$ python -q
>>> import numpy as np
>>> np.set_printoptions(suppress=True, linewidth=200)
>>> feats = np.load("x.npy")
>>> feats
array([[0, 0, 0],
       [0, 0, 1],
       [0, 1, 0]])
>>> # 2 blocks once reordered
>>> U, sigma, vt = np.linalg.svd(feats)
>>> vecs = vt[:(sigma > 1e-8).sum()]
>>> rng = np.random.default_rng(557682)
>>> x = feats[0] + 2 * feats[1] + rng.integers(2) * np.eye(3)[2]
>>> x
array([0., 0., 2.])
>>> np.linalg.matrix_rank(np.vstack([feats, x]))
np.int64(2)
>>> np.allclose(vecs.T @ vecs @ x, x)
True
>>> vecs.T @ vecs
array([[0., 0., 0.],
       [0., 1., 0.],
       [0., 0., 1.]])
>>> proj = np.triu(np.array([[1, 1, -1], [-1, -1, 3], [-1, 2, 1]]), 1) + np.eye(3)
>>> Y = proj @ feats @ np.linalg.inv(proj)
>>> np.linalg.matrix_rank(Y)
np.int64(2)
>>> np.trace(Y), np.trace(feats)
(np.float64(0.0), np.int64(0))
>>> Y
array([[ 0., -1.,  4.],
       [ 0.,  3., -8.],
       [ 0.,  1., -3.]])
>>> round(float(np.linalg.eigvals(feats).sum().real), 2)
0.0
>>> round(float(np.linalg.det(feats.T)), 2)
0.0
>>> np.poly(feats)
array([ 1.,  0., -1.,  0.])
>>> round(float(np.linalg.det(2 * feats)), 2), round(np.linalg.det(feats), 2)
(0.0, np.float64(0.0))
>>> np.einsum("ij,ji->", feats, feats)
np.int64(2)
>>> feats @ feats
array([[0, 0, 0],
       [0, 1, 0],
       [0, 0, 1]])
>>> round(float(np.linalg.det(feats)), 2)
0.0
>>> np.flatnonzero(np.linalg.matrix_power((feats != 0) + (feats.T != 0) + np.eye(3), 3)[1])
array([1, 2])
>>> np.round(np.sort(np.linalg.eigvals(feats).real), 2)
array([-1.,  0.,  1.])
>>> (feats != 0).astype(int)
array([[0, 0, 0],
       [0, 0, 1],
       [0, 1, 0]])
>>> M = np.array([[-1.2, -1.2, 0.5], [0.5, 0.0, 0.3], [0.4, 0.2, -1.5]])
>>> M
array([[-1.2, -1.2,  0.5],
       [ 0.5,  0. ,  0.3],
       [ 0.4,  0.2, -1.5]])
>>> np.allclose(M @ M.T, M.T @ M)
False
>>> round(float(np.linalg.det(M)), 2)
-0.92
>>> np.allclose(M, M.T)
False
>>> np.trace(M)
np.float64(-2.7)
>>> np.round((M - M.T) / 2, 2)
array([[ 0.  , -0.85,  0.05],
       [ 0.85,  0.  ,  0.05],
       [-0.05, -0.05,  0.  ]])
